>>> import numpy as np
>>> np.set_printoptions(precision=2, suppress=True, linewidth=120)
>>> Y = np.array([[-3]])
>>> C = np.array([[0]])
>>> m1 = np.block([[Y, np.zeros((1, 1))], [np.zeros((1, 1)), C]])
>>> m1
array([[-3.,  0.],
       [ 0.,  0.]])
>>> def softmax(z):
...     e = np.exp(z - z.max(axis=-1, keepdims=True))
...     return e / e.sum(axis=-1, keepdims=True)
... 
>>> softmax(m1[1] + -1)
array([0.5, 0.5])
>>> softmax(m1[1])
array([0.5, 0.5])
>>> S = m1 @ m1.T / np.sqrt(2)
>>> np.round(softmax(S), 2) + 0
array([[1. , 0. ],
       [0.5, 0.5]])
>>> softmax(S + np.triu(np.full(S.shape, -np.inf), 1))
array([[1. , 0. ],
       [0.5, 0.5]])
>>> softmax(S).round(6).argmax(axis=1)
array([0, 0])
>>> softmax(S)[1] @ m1
array([-1.5,  0. ])
>>> U, sv, vt = np.linalg.svd(m1)
>>> np.argmax(sv[:-1] / (sv[1:] + 1e-6)) + 1
np.int64(1)
>>> Y = U[:, :1] @ np.diag(sv[:1]) @ vt[:1]
>>> Y
array([[-3.,  0.],
       [ 0.,  0.]])
>>> np.abs(m1 - Y).max()
np.float64(0.0)
>>> rng = np.random.default_rng(48860)
>>> idx = rng.permutation(2)
>>> idx
array([1, 0])
>>> Y = m1[idx][:, idx]
>>> np.trace(Y)
np.float64(-3.0)
>>> np.diag(Y)
array([ 0., -3.])
>>> np.sort(np.abs(np.linalg.eigvals(Y)))
array([0., 3.])
>>> try:
...     np.linalg.inv(m1)
... except np.linalg.LinAlgError as e:
...     print(repr(e))
... 
LinAlgError('Singular matrix')
>>> np.allclose(m1[:-1].T @ np.linalg.lstsq(m1[:-1].T, m1[-1])[0], m1[-1])
True
>>> np.round(np.trace(np.linalg.pinv(m1) @ m1), 2)
np.float64(1.0)
>>> np.abs(np.diag(np.linalg.qr(m1)[1])) > 1e-9
array([ True, False])
>>> rank = np.linalg.matrix_rank(m1)
>>> rank
np.int64(1)
>>> N = np.linalg.svd(m1)[2][rank:].T
>>> [int(np.linalg.matrix_rank(m1[:, :j + 1])) for j in range(2)]
[1, 1]
>>> m1 @ N
array([[0.],
       [0.]])
>>> [int(np.linalg.matrix_rank(m1[:i])) for i in range(1, len(m1) + 1)]
[1, 1]
>>> [int(np.linalg.matrix_rank(np.delete(m1, i, axis=0))) for i in range(2)]
[0, 1]
>>> M = np.array([[0, 0, 3], [0, -1, 0], [2, 0, 0]])
>>> # 2 groups of indices that never mix
>>> w, evecs = np.linalg.eig(M)
>>> np.sort(np.linalg.eigvals(M @ M))
array([1., 6., 6.])
>>> np.sort(np.linalg.eigvals(M.T))
array([-2.45, -1.  ,  2.45])
